$ python3 -q
>>> import numpy as np
>>> np.set_printoptions(suppress=True, linewidth=100)
>>> B = np.array([[1, 1, 2, 2, 1, 0, 0, 2, 2],
...     [2, 1, 0, 0, 2, 1, 0, 1, 0],
...     [1, 0, 0, 0, 1, 0, 0, 0, 0],
...     [2, 1, 0, 0, 0, 2, 0, 1, 0],
...     [2, 0, 2, 2, 1, 0, 0, 0, 2],
...     [1, 1, 2, 2, 2, 2, 1, 1, 1],
...     [2, 0, 0, 1, 2, 0, 2, 0, 2],
...     [2, 2, 1, 0, 2, 2, 0, 0, 0],
...     [1, 1, 0, 2, 0, 2, 0, 1, 2]])
>>> J = B - B.T
>>> J
array([[ 0, -1,  1,  0, -1, -1, -2,  0,  1],
       [ 1,  0,  0, -1,  2,  0,  0, -1, -1],
       [-1,  0,  0,  0, -1, -2,  0, -1,  0],
       [ 0,  1,  0,  0, -2,  0, -1,  1, -2],
       [ 1, -2,  1,  2,  0, -2, -2, -2,  2],
       [ 1,  0,  2,  0,  2,  0,  1, -1, -1],
       [ 2,  0,  0,  1,  2, -1,  0,  0,  2],
       [ 0,  1,  1, -1,  2,  1,  0,  0, -1],
       [-1,  1,  0,  2, -2,  1, -2,  1,  0]])
>>> r = np.linalg.matrix_rank(J)
>>> r
np.int64(8)
>>> ns = np.linalg.svd(J)[2][r:].T
>>> np.round(ns @ ns.T, 1) + 0
array([[ 0.1,  0.1,  0. , -0.1, -0.1,  0.1,  0. , -0.2,  0.1],
       [ 0.1,  0.2,  0. , -0.1, -0.2,  0.1,  0. , -0.2,  0.1],
       [ 0. ,  0. ,  0. ,  0. ,  0. ,  0. ,  0. , -0.1,  0. ],
       [-0.1, -0.1,  0. ,  0.1,  0.1, -0.1,  0. ,  0.1, -0.1],
       [-0.1, -0.2,  0. ,  0.1,  0.2, -0.1,  0. ,  0.2, -0.1],
       [ 0.1,  0.1,  0. , -0.1, -0.1,  0.1,  0. , -0.1,  0.1],
       [ 0. ,  0. ,  0. ,  0. ,  0. ,  0. ,  0. ,  0. ,  0. ],
       [-0.2, -0.2, -0.1,  0.1,  0.2, -0.1,  0. ,  0.3, -0.2],
       [ 0.1,  0.1,  0. , -0.1, -0.1,  0.1,  0. , -0.2,  0.1]])
>>> [int(np.linalg.matrix_rank(np.delete(J, i, axis=0))) for i in range(9)]
[8, 8, 8, 8, 8, 8, 8, 8, 8]
>>> [int(np.linalg.matrix_rank(J[:i])) for i in range(1, len(J) + 1)]
[1, 2, 3, 4, 5, 6, 7, 8, 8]
>>> np.round(ns[:, 0] / ns[np.abs(ns[:, 0]).round(6).argmax(), 0], 1)
array([-0.7, -0.9, -0.2,  0.6,  0.8, -0.6, -0.1,  1. , -0.7])
>>> np.linalg.matrix_rank(J.T @ J), np.linalg.matrix_rank(J @ J.T)
(np.int64(8), np.int64(8))
